% ipython --no-banner

In [1]: import numpy as np

In [2]: np.set_printoptions(suppress=True, linewidth=160)

In [3]: rd = lambda a: np.round(a, 2) + 0

In [4]: m1 = np.load("sample14.npy")

In [5]: m1
Out[5]: 
array([[  1,  -1,   1,  -1],
       [  1,   0,   0,   0],
       [  1,   1,   1,   1],
       [  1,   2,   4,   8],
       [  1,   3,   9,  27],
       [  1,   4,  16,  64],
       [  1,   5,  25, 125],
       [  1,   6,  36, 216],
       [  1,   7,  49, 343]])

In [6]: proj = m1 @ np.linalg.solve(m1.T @ m1, m1.T)

In [7]: print(rd(proj @ m1[:, 3]))
[ -1.   0.   1.   8.  27.  64. 125. 216. 343.]

In [8]: np.allclose(proj @ proj, proj)
Out[8]: True

In [9]: rd(np.linalg.eigvalsh(proj))
Out[9]: array([0., 0., 0., 0., 0., 1., 1., 1., 1.])

In [10]: rd(np.diag(proj))
Out[10]: array([0.86, 0.33, 0.37, 0.31, 0.26, 0.31, 0.37, 0.33, 0.86])

In [11]: rd(np.trace(proj))
Out[11]: np.float64(4.0)

In [12]: Uu, sv, Vh = np.linalg.svd(m1)

In [13]: print(np.argmax(sv[:-1] / (sv[1:] + 1e-6)) + 1)
1

In [14]: rd(sv)
Out[14]: array([435.31,  11.98,   1.75,   1.69])

In [15]: out = Uu[:, :1] @ np.diag(sv[:1]) @ Vh[:1]

In [16]: rd(np.linalg.norm(m1 - out) / np.linalg.norm(m1))
Out[16]: np.float64(0.03)

In [17]: rd(np.linalg.norm(m1 - out, 2)), rd(sv[1])
Out[17]: (np.float64(11.98), np.float64(11.98))

In [18]: np.linalg.matrix_rank(out)
Out[18]: np.int64(1)

In [19]: W = np.array([[1, -2, 3, -3], [1, -2, 1, -3], [-2, -1, 0, 1], [2, 1, 3, -3]])

In [20]: c = np.array([-1, 1, -3, 3])

In [21]: H = np.maximum(m1 @ W + c, 0)

In [22]: rd((H > 0).mean(axis=0))
Out[22]: array([0.78, 0.56, 0.78, 0.11])

In [23]: np.linalg.matrix_rank(H)
Out[23]: np.int64(4)

In [24]: cent = np.array([[0, 0, 1], [0, 0, 0], [0, 1, 3], [2, 2, 0]])

In [25]: H @ cent
Out[25]: 
array([[  14,   14,    0],
       [   0,    0,    0],
       [   0,    4,   13],
       [   0,   26,   88],
       [   0,   84,  291],
       [   0,  196,  688],
       [   0,  380, 1345],
       [   0,  654, 2328],
       [   0, 1036, 3703]])

In [26]: W @ cent
Out[26]: 
array([[-6, -3, 10],
       [-6, -5,  4],
       [ 2,  2, -2],
       [-6, -3, 11]])

In [27]: x0 = np.array([0, 0, 3, 3])

In [28]: rhs = m1 @ x0

In [29]: c, lr = np.zeros(4), 1 / np.linalg.norm(m1, 2) ** 2

In [30]: for i in range(30):
    ...:     c -= lr * m1.T @ (m1 @ c - rhs)
    ...:     if i % 10 == 0: print(i, round(np.linalg.norm(m1 @ c - rhs), 2))
    ...: 
0 27.12
10 26.91
20 26.71

In [31]: rd(c)
Out[31]: array([0.02, 0.1 , 0.58, 3.38])

In [32]: X = np.array([[0, 0, 1, 0, 0, 1],
    ...:     [0, 0, 0, 0, 1, 0],
    ...:     [1, 0, 0, 0, 0, 1],
    ...:     [0, 0, 0, 0, 0, 0],
    ...:     [0, 1, 0, 0, 0, 0],
    ...:     [1, 0, 1, 0, 0, 0]])

In [33]: # 3 groups of indices that never mix

In [34]: rd(np.linalg.norm(X, 2) / np.linalg.norm(X))
Out[34]: np.float64(0.71)

In [35]: np.linalg.cond(X) > 100
Out[35]: np.True_

In [36]: print([round(float(x), 2) for x in np.linalg.svd(X, compute_uv=False)[:3]])
[2.0, 1.0, 1.0]

In [37]: w, V = np.linalg.eigh(X)

In [38]: x0 = np.array([2, 1, 1, 1, 4, 1])

In [39]: np.abs(X).sum(axis=1).max(), rd(np.abs(w).max())
Out[39]: (np.int64(2), np.float64(2.0))

In [40]: print(x0 @ X @ x0 / (x0 @ x0), rd(w[0]), rd(w[-1]))
0.75 -1.0 2.0

In [41]: print(x0 @ X @ x0)
18

In [42]: print((np.sign(V[:, -1].round(6)) == np.sign(V[0, -1].round(6))).astype(int))
[1 0 1 0 0 1]

In [43]: rd(V * np.abs(w) @ V.T)
Out[43]: 
array([[1.33, 0.  , 0.33, 0.  , 0.  , 0.33],
       [0.  , 1.  , 0.  , 0.  , 0.  , 0.  ],
       [0.33, 0.  , 1.33, 0.  , 0.  , 0.33],
       [0.  , 0.  , 0.  , 0.  , 0.  , 0.  ],
       [0.  , 0.  , 0.  , 0.  , 1.  , 0.  ],
       [0.33, 0.  , 0.33, 0.  , 0.  , 1.33]])

In [44]: M = np.load("a.npy")

In [45]: M
Out[45]: 
array([[0, 0, 1, 0, 0, 0, 0, 0, 0, 0, 0, 0],
       [0, 0, 0, 0, 1, 0, 0, 0, 0, 0, 0, 0],
       [0, 0, 0, 0, 0, 0, 0, 0, 0, 1, 0, 0],
       [0, 0, 0, 0, 0, 0, 0, 0, 1, 0, 0, 0],
       [0, 0, 0, 0, 0, 1, 0, 0, 0, 0, 0, 0],
       [0, 0, 0, 0, 0, 0, 0, 1, 0, 0, 0, 0],
       [1, 0, 0, 0, 0, 0, 0, 0, 0, 0, 0, 0],
       [0, 0, 0, 0, 0, 0, 0, 0, 0, 0, 1, 0],
       [0, 0, 0, 1, 0, 0, 0, 0, 0, 0, 0, 0],
       [0, 0, 0, 0, 0, 0, 1, 0, 0, 0, 0, 0],
       [0, 0, 0, 0, 0, 0, 0, 0, 0, 0, 0, 1],
       [0, 1, 0, 0, 0, 0, 0, 0, 0, 0, 0, 0]])

In [46]: rd(np.linalg.pinv(M))
Out[46]: 
array([[0., 0., 0., 0., 0., 0., 1., 0., 0., 0., 0., 0.],
       [0., 0., 0., 0., 0., 0., 0., 0., 0., 0., 0., 1.],
       [1., 0., 0., 0., 0., 0., 0., 0., 0., 0., 0., 0.],
       [0., 0., 0., 0., 0., 0., 0., 0., 1., 0., 0., 0.],
       [0., 1., 0., 0., 0., 0., 0., 0., 0., 0., 0., 0.],
       [0., 0., 0., 0., 1., 0., 0., 0., 0., 0., 0., 0.],
       [0., 0., 0., 0., 0., 0., 0., 0., 0., 1., 0., 0.],
       [0., 0., 0., 0., 0., 1., 0., 0., 0., 0., 0., 0.],
       [0., 0., 0., 1., 0., 0., 0., 0., 0., 0., 0., 0.],
       [0., 0., 1., 0., 0., 0., 0., 0., 0., 0., 0., 0.],
       [0., 0., 0., 0., 0., 0., 0., 1., 0., 0., 0., 0.],
       [0., 0., 0., 0., 0., 0., 0., 0., 0., 0., 1., 0.]])

In [47]: M @ M.T
Out[47]: 
array([[1, 0, 0, 0, 0, 0, 0, 0, 0, 0, 0, 0],
       [0, 1, 0, 0, 0, 0, 0, 0, 0, 0, 0, 0],
       [0, 0, 1, 0, 0, 0, 0, 0, 0, 0, 0, 0],
       [0, 0, 0, 1, 0, 0, 0, 0, 0, 0, 0, 0],
       [0, 0, 0, 0, 1, 0, 0, 0, 0, 0, 0, 0],
       [0, 0, 0, 0, 0, 1, 0, 0, 0, 0, 0, 0],
       [0, 0, 0, 0, 0, 0, 1, 0, 0, 0, 0, 0],
       [0, 0, 0, 0, 0, 0, 0, 1, 0, 0, 0, 0],
       [0, 0, 0, 0, 0, 0, 0, 0, 1, 0, 0, 0],
       [0, 0, 0, 0, 0, 0, 0, 0, 0, 1, 0, 0],
       [0, 0, 0, 0, 0, 0, 0, 0, 0, 0, 1, 0],
       [0, 0, 0, 0, 0, 0, 0, 0, 0, 0, 0, 1]])

In [48]: W0 = np.tril(np.array([[3, -3, -3, 0, -3, -3, -3, -1, -2, -3],
    ...:     [-3, 3, 0, 3, -2, 0, 0, -2, 1, -1],
    ...:     [2, 3, -2, -3, 0, -3, -1, -1, -2, 2],
    ...:     [-1, -2, 1, -1, -2, -1, 3, 1, 1, 1],
    ...:     [0, -1, -2, 3, 1, 0, 3, 0, -1, 0],
    ...:     [-2, 2, 1, 1, -1, -3, -1, -2, -2, -3],
    ...:     [1, -3, 2, 1, 2, 3, 3, -3, 3, 0],
    ...:     [1, -1, 2, 0, 0, 3, -3, -1, 1, -3],
    ...:     [-1, 3, -3, -3, -1, 0, 1, 3, 2, -2],
    ...:     [0, -3, -2, -3, -1, -1, 0, -3, -3, -3]]), -1) + np.eye(10, dtype=int)

In [49]: W0
Out[49]: 
array([[ 1,  0,  0,  0,  0,  0,  0,  0,  0,  0],
       [-3,  1,  0,  0,  0,  0,  0,  0,  0,  0],
       [ 2,  3,  1,  0,  0,  0,  0,  0,  0,  0],
       [-1, -2,  1,  1,  0,  0,  0,  0,  0,  0],
       [ 0, -1, -2,  3,  1,  0,  0,  0,  0,  0],
       [-2,  2,  1,  1, -1,  1,  0,  0,  0,  0],
       [ 1, -3,  2,  1,  2,  3,  1,  0,  0,  0],
       [ 1, -1,  2,  0,  0,  3, -3,  1,  0,  0],
       [-1,  3, -3, -3, -1,  0,  1,  3,  1,  0],
       [ 0, -3, -2, -3, -1, -1,  0, -3, -3,  1]])

In [50]: x0 = np.array([1, 0, 2, 2, 1, 0, 0, 0, 1, 1])

In [51]: print(W0 @ np.eye(10)[9])
[0. 0. 0. 0. 0. 0. 0. 0. 0. 1.]

In [52]: np.sign((W0 @ x0).round(6))
Out[52]: array([ 1, -1,  1,  1,  1,  1,  1,  1, -1, -1])

In [53]: print(W0 @ np.ones(10))
[  1.  -2.   6.  -1.   1.   2.   7.   3.   0. -15.]

In [54]: rd(np.sort(np.linalg.eigvals(W0)))
Out[54]: array([1., 1., 1., 1., 1., 1., 1., 1., 1., 1.])

In [55]: F = np.loadtxt("layer3.csv", delimiter=",")

In [56]: F
Out[56]: 
array([[-0.5,  0.7, -0.6,  1. ,  0.7,  0.7, -0.4, -1.3, -0.9, -0.3,  0.6, -0.3],
       [ 1.1,  1.2,  0.7, -3.6,  0.2, -1.2,  0.7,  1.2,  0.8,  0. ,  0.8, -0.6],
       [-0.3, -1. ,  0. ,  1. , -1.2,  0.5, -2. ,  0.3, -0.3,  0.6,  0.3,  1.3],
       [ 0.4, -0.6,  0.8, -0.8, -0.5,  0.8,  0.3,  1.9,  1.4,  0.3,  0.6, -1.2],
       [ 0.7,  0.3,  0.1,  1.1, -2. , -0.7,  0. , -0.1,  2.6, -0.3,  1.5,  1. ],
       [-1.5, -1.5, -0.2,  0.8, -1. ,  0.1,  1.1,  0.7,  0.4, -0.6, -0.1, -1.1],
       [ 0.9,  1. ,  0.9, -0.5,  0.2,  0. , -1.8,  0.5,  1.5,  2.1, -0.4, -0.8],
       [ 0.8,  0.2,  1.5, -1. ,  0.8,  0.4,  0.7,  0.1, -1.1,  1.7,  1.2,  0.6],
       [ 1.5,  1.4, -0.8,  0.7,  0.5, -0.4, -2.3,  0.3,  0.7, -1.4, -1. ,  0.2],
       [ 1.4,  0.3,  0. , -0.9, -0.5, -1. , -0.4, -0.5, -0.7,  0.7, -0.2, -0.3],
       [ 0.2, -0.5, -0.6, -0.2,  0.5,  0.8,  0.1,  1.9, -0.9,  1.6,  1.5, -0.3],
       [-0.9, -0.7,  0.1, -1.2,  0.2, -0.4,  0.3, -0.1, -0.7,  2.1, -1. , -1.8],
       [ 0.8, -1.6,  0.2, -1.7, -0.8, -0.2, -1. , -0.2,  0.6, -0.6,  0.8, -1.3],
       [ 0.7, -0.4, -1.6,  0.5, -1.9,  1.1,  0.4,  0.7,  0. , -1.3,  1.4, -0.3],
       [-0.6,  1.2,  1.8,  0.5,  1.2, -0.1,  1. ,  0.6,  1.2,  0.6, -1.5, -2.2],
       [-0.3,  0.6,  0.9, -1.2,  3.9, -1.5, -0.3, -3. ,  2.7,  2.1, -1.8,  0.9],
       [-0.2, -0.2, -2.6, -0.8,  0.2,  0.7,  2.1,  1.3, -0.8,  0. ,  0.3, -0.6],
       [-1.2, -0.2,  0.5,  1. ,  0.7, -0.6,  0.2, -0.5,  0.4, -1.1,  0.9,  1.1],
       [ 1.8, -0.7,  1.9,  0.7,  0.3, -0.5,  0. ,  1.5, -0.6, -0.4,  0.8,  0.4],
       [ 0.3, -1. ,  0.1, -0.4,  0.8,  0.1,  0.4,  0.3,  1. , -0.9, -1.8, -1.3]])

In [57]: x0 = np.array([3, -3, 0, -2, -2, -1, 3, 3, 3, -3, -2, 2])

In [58]: np.linalg.norm(F @ x0) <= np.linalg.norm(F, 2) * np.linalg.norm(x0) + 1e-9
Out[58]: np.True_

In [59]: rd(F @ np.ones(12))
Out[59]: array([-0.6,  1.3, -0.8,  3.4,  4.2, -2.9,  3.6,  5.9, -0.6, -2.1,  4.1, -4.1, -5. , -0.7,  3.7,  3. , -0.6,  1.2,  5.2, -2.4])

In [60]: (F @ x0).argmax()
Out[60]: np.int64(1)
